% ipython --no-banner

In [1]: import numpy as np

In [2]: np.set_printoptions(precision=3, suppress=True, linewidth=200)

In [3]: def rnd(a):
   ...:     return np.round(a, 3) + 0
   ...: 

In [4]: sig = 3 * 0.2 ** np.arange(3)

In [5]: Q, _ = np.linalg.qr(np.array([[0.9, 1.5, 0.4], [0.4, 0.2, -0.3], [0.6, -1.3, 0.9]]))

In [6]: rng = np.random.default_rng(4271)

In [7]: E = rng.normal(size=(21, 3)) * sig @ Q

In [8]: rnd(E)
Out[8]: 
array([[ 1.377, -0.965, -0.174],
       [-3.455,  2.292,  1.113],
       [ 0.062, -0.103, -0.958],
       [-5.869,  4.045,  1.406],
       [-0.907,  0.815,  1.018],
       [-1.106,  0.759,  0.291],
       [ 2.37 , -1.586, -0.926],
       [-2.73 ,  1.865,  1.168],
       [ 1.9  , -1.099, -0.324],
       [ 0.096, -0.028,  0.182],
       [-5.459,  3.867,  2.016],
       [ 1.824, -1.309,  0.172],
       [-2.465,  2.074,  1.502],
       [ 3.192, -2.172, -0.823],
       [ 1.513, -0.978,  0.085],
       [-0.917,  0.641,  0.645],
       [ 2.583, -1.74 , -0.604],
       [ 1.292, -0.561,  0.405],
       [-1.036,  0.752,  0.649],
       [-1.825,  1.245,  0.824],
       [ 0.631, -0.429, -1.021]])

In [9]: x = np.array([-2, 0, 2])

In [10]: y = E @ x

In [11]: c, lr = np.zeros(3), 1 / np.linalg.norm(E, 2) ** 2

In [12]: for i in range(4):
    ...:     c -= lr * E.T @ (E @ c - y)
    ...:     if i % 1 == 0: print(i, round(np.linalg.norm(E @ c - y), 3))
    ...: 
0 2.889
1 2.827
2 2.766
3 2.706

In [13]: rnd(c)
Out[13]: array([-1.636,  1.149,  0.644])

In [14]: rnd(np.linalg.cond(E))
Out[14]: np.float64(36.072)

In [15]: Z = E[[17, 18]].astype(float)

In [16]: for _ in range(6):
    ...:     z = np.linalg.norm(E[:, None] - Z, axis=-1).argmin(axis=1)
    ...:     Z = np.array([E[z == j].mean(axis=0) for j in range(2)])
    ...: 

In [17]: z
Out[17]: array([0, 1, 0, 1, 1, 1, 0, 1, 0, 0, 1, 0, 1, 0, 0, 1, 0, 0, 1, 1, 0])

In [18]: np.bincount(z)
Out[18]: array([11, 10])

In [19]: rnd(Z[1] - Z[0])
Out[19]: array([-4.108,  2.833,  1.425])

In [20]: np.abs(Z[1] - Z[0]).argmax()
Out[20]: np.int64(0)

In [21]: z = E[:, 0] > np.median(E[:, 0])

In [22]: r0 = E[z].mean(axis=0) - E[~z].mean(axis=0)

In [23]: print(np.argsort(-np.abs(r0).round(6), kind="stable"))
[0 1 2]

In [24]: z.astype(int)
Out[24]: array([1, 0, 0, 0, 0, 0, 1, 0, 1, 1, 0, 1, 0, 1, 1, 0, 1, 1, 0, 0, 1])

In [25]: print(rnd((((E - E.mean(axis=0)) @ r0 > 0) == z).mean()))
0.952

In [26]: Ac = (E - E.mean(axis=0)) / E.std(axis=0)

In [27]: rnd(Ac.std(axis=0))
Out[27]: array([1., 1., 1.])

In [28]: c = np.linalg.lstsq(np.delete(Ac, 0, axis=1), Ac[:, 0])[0]

In [29]: np.abs(c).argmax()
Out[29]: np.int64(0)

In [30]: A2 = E / np.sqrt((E ** 2).mean(axis=1, keepdims=True))

In [31]: rnd(np.linalg.norm(A2, axis=1))
Out[31]: array([1.732, 1.732, 1.732, 1.732, 1.732, 1.732, 1.732, 1.732, 1.732, 1.732, 1.732, 1.732, 1.732, 1.732, 1.732, 1.732, 1.732, 1.732, 1.732, 1.732, 1.732])

In [32]: A = np.array([[33, 30, 35], [30, 33, 31], [35, 31, 47]])

In [33]: A
Out[33]: 
array([[33, 30, 35],
       [30, 33, 31],
       [35, 31, 47]])

In [34]: low = np.linalg.cholesky(A)

In [35]: np.linalg.eigvalsh(A).min() > 0
Out[35]: np.True_

In [36]: rnd(low @ low.T)
Out[36]: 
array([[33., 30., 35.],
       [30., 33., 31.],
       [35., 31., 47.]])

In [37]: arr = np.load("sample9.npy")

In [38]: print(arr)
[[1 0 0]
 [5 1 0]
 [1 3 1]]

In [39]: vals, evecs = np.linalg.eig(arr)

In [40]: np.prod(vals)
Out[40]: np.float64(1.0)

In [41]: rnd(np.sort(np.linalg.eigvals(arr.T)))
Out[41]: array([1., 1., 1.])

In [42]: m1 = np.array([[-3, -3, -2], [3, 0, -3], [-5, 3, -5]])

In [43]: print(m1)
[[-3 -3 -2]
 [ 3  0 -3]
 [-5  3 -5]]

In [44]: A2 = m1 / np.linalg.norm(m1, axis=1, keepdims=True)

In [45]: C2 = A2 @ A2.T

In [46]: rnd(C2)
Out[46]: 
array([[ 1.   , -0.151,  0.444],
       [-0.151,  1.   ,  0.   ],
       [ 0.444,  0.   ,  1.   ]])

In [47]: rnd(C2[1])
Out[47]: array([-0.151,  1.   ,  0.   ])

In [48]: np.argwhere(np.triu(np.abs(C2) > 0.95, 1))
Out[48]: array([], shape=(0, 2), dtype=int64)

In [49]: np.degrees(np.arccos(np.clip(C2[1, 2], -1, 1)))
Out[49]: np.float64(90.0)

In [50]: (C2 - 2 * np.eye(3)).round(6).argmax(axis=1)
Out[50]: array([2, 2, 0])

In [51]: (np.abs(C2) > 0.9).astype(int)
Out[51]: 
array([[1, 0, 0],
       [0, 1, 0],
       [0, 0, 1]])

In [52]: hat = np.triu(np.array([[-3, -1, 0], [0, 0, 2], [2, -3, 3]]), 1) + np.eye(3)

In [53]: A2 = hat @ m1 @ np.linalg.inv(hat)

In [54]: rnd(np.poly(A2))
Out[54]: array([  1.,   8.,  23., 135.])

In [55]: np.linalg.matrix_rank(A2)
Out[55]: np.int64(3)

In [56]: hat @ m1 - m1 @ hat
Out[56]: 
array([[ -3.,  -3.,   9.],
       [-10.,   9., -10.],
       [  0.,  -5.,  -6.]])

In [57]: np.trace(A2), np.trace(m1)
Out[57]: (np.float64(-8.0), np.int64(-8))

In [58]: A2
Out[58]: 
array([[ -6.,  -9.,  19.],
       [ -7.,  -1., -11.],
       [ -5.,  -2.,  -1.]])

In [59]: r0 = np.array([-3, -1, -1])

In [60]: A2 = m1 + np.outer(r0, np.eye(3)[2])

In [61]: np.linalg.matrix_rank(A2 - m1)
Out[61]: np.int64(1)

In [62]: print(A2)
[[-3. -3. -5.]
 [ 3.  0. -4.]
 [-5.  3. -6.]]

In [63]: rnd(np.poly(m1))
Out[63]: array([  1.,   8.,  23., 135.])

In [64]: np.einsum("ii->", m1)
Out[64]: np.int64(-8)

In [65]: U, sig, Vt = np.linalg.svd(m1, full_matrices=False)

In [66]: rnd(sig / sig[0])
Out[66]: array([1.   , 0.555, 0.465])

In [67]: rnd(Vt @ Vt.T)
Out[67]: 
array([[1., 0., 0.],
       [0., 1., 0.],
       [0., 0., 1.]])

In [68]: rnd(U.T @ m1 @ Vt.T)
Out[68]: 
array([[8.061, 0.   , 0.   ],
       [0.   , 4.47 , 0.   ],
       [0.   , 0.   , 3.746]])

In [69]: (sig > 1e-8).sum()
Out[69]: np.int64(3)

In [70]: rnd(U.T @ U)
Out[70]: 
array([[1., 0., 0.],
       [0., 1., 0.],
       [0., 0., 1.]])

In [71]: print(rnd(np.cumsum(sig ** 2) / np.sum(sig ** 2)))
[0.656 0.858 1.   ]

In [72]: rnd(np.abs(Vt[0]))
Out[72]: array([0.719, 0.218, 0.659])

In [73]: rnd(np.sqrt((sig ** 2).sum())), rnd(np.linalg.norm(m1))
Out[73]: (np.float64(9.95), np.float64(9.95))

In [74]: X = np.loadtxt("out4.csv", delimiter=",")

In [75]: X
Out[75]: 
array([[ 1.931,  2.618,  1.947],
       [ 3.123,  4.215,  3.138],
       [ 3.941,  5.287,  3.95 ],
       [-2.392, -3.185, -2.398],
       [ 2.063,  2.726,  2.045],
       [ 1.385,  1.833,  1.361],
       [-2.14 , -2.842, -2.112],
       [-4.124, -5.522, -4.13 ],
       [ 3.966,  5.313,  3.951],
       [-0.721, -1.   , -0.764],
       [-2.424, -3.263, -2.445],
       [-1.241, -1.68 , -1.23 ],
       [ 3.74 ,  4.928,  3.722],
       [ 2.331,  3.109,  2.367],
       [-3.752, -5.014, -3.74 ],
       [-0.973, -1.327, -1.013],
       [ 1.144,  1.471,  1.106],
       [ 0.767,  1.007,  0.73 ]])

In [76]: z = X[:, 2] > np.median(X[:, 2])

In [77]: r0 = X[z].mean(axis=0) - X[~z].mean(axis=0)

In [78]: rnd(r0)
Out[78]: array([4.514, 6.036, 4.521])

In [79]: np.argsort(-np.abs(r0).round(6), kind="stable")
Out[79]: array([1, 2, 0])

In [80]: ((X - X.mean(axis=0)) @ r0 > 0).astype(int)
Out[80]: array([1, 1, 1, 0, 1, 1, 0, 0, 1, 0, 0, 0, 1, 1, 0, 0, 1, 1])

In [81]: Z = X[[15, 1]].astype(float)

In [82]: for _ in range(5):
    ...:     z = np.linalg.norm(X[:, None] - Z, axis=-1).argmin(axis=1)
    ...:     Z = np.array([X[z == j].mean(axis=0) for j in range(2)])
    ...: 

In [83]: z
Out[83]: array([1, 1, 1, 0, 1, 1, 0, 0, 1, 0, 0, 0, 1, 1, 0, 0, 1, 1])

In [84]: rnd(Z[1] - Z[0])
Out[84]: array([4.66 , 6.23 , 4.661])

In [85]: print(np.abs(Z[1] - Z[0]).argmax())
1

In [86]: x = np.array([2, 2, 1])

In [87]: y = X @ x

In [88]: np.linalg.solve(X, y)
LinAlgError: Last 2 dimensions of the array must be square


In [89]: rnd(np.linalg.solve(X.T @ X, X.T @ y))
Out[89]: array([2., 2., 1.])

In [90]: print(rnd(np.linalg.pinv(X) @ X))
[[1. 0. 0.]
 [0. 1. 0.]
 [0. 0. 1.]]

In [91]: y = y + 0.05 * rng.normal(size=18)

In [92]: rnd(y)
Out[92]: array([ 10.958,  17.787,  22.422, -13.588,  11.63 ,   7.715, -12.114, -23.375,  22.467,  -4.108, -13.765,  -7.008,  21.087,  13.242, -21.236,  -5.636,   6.331,   4.346])

In [93]: c, *_ = np.linalg.lstsq(X, y)

In [94]: [round(float(np.linalg.norm(np.linalg.solve(X.T @ X + lam * np.eye(3), X.T @ y))), 2) for lam in (0, 1, 10, 100)]
Out[94]: [3.41, 2.91, 2.85, 2.4]

In [95]: rnd(c)
Out[95]: array([3.01 , 1.161, 1.105])

In [96]: rnd(X.sum(axis=0))
Out[96]: array([6.624, 8.674, 6.485])

In [97]: np.linalg.matrix_rank(X)
Out[97]: np.int64(3)

In [98]: X.shape
Out[98]: (18, 3)

In [99]: rnd(X.mean(axis=0))
Out[99]: array([0.368, 0.482, 0.36 ])

In [100]: print(rnd(np.linalg.svd(X, compute_uv=False)))
[21.535  0.08   0.065]

In [101]: r0 = np.array([-1, -1, 2])

In [102]: W0 = np.array([np.roll(r0, i) for i in range(3)])

In [103]: print(W0)
[[-1 -1  2]
 [ 2 -1 -1]
 [-1  2 -1]]

In [104]: A2 = np.array([[1, 1], [1, 0], [-1, -2]])

In [105]: np.einsum("ik,kj->ij", W0, A2)
Out[105]: 
array([[-4, -5],
       [ 2,  4],
       [ 2,  1]])

In [106]: A2.T @ W0.T
Out[106]: 
array([[-4,  2,  2],
       [-5,  4,  1]])

In [107]: print(np.linalg.matrix_rank(np.vstack([W0, A2.T])))
3

In [108]: np.einsum("ik,kj->ji", W0, A2)
Out[108]: 
array([[-4,  2,  2],
       [-5,  4,  1]])
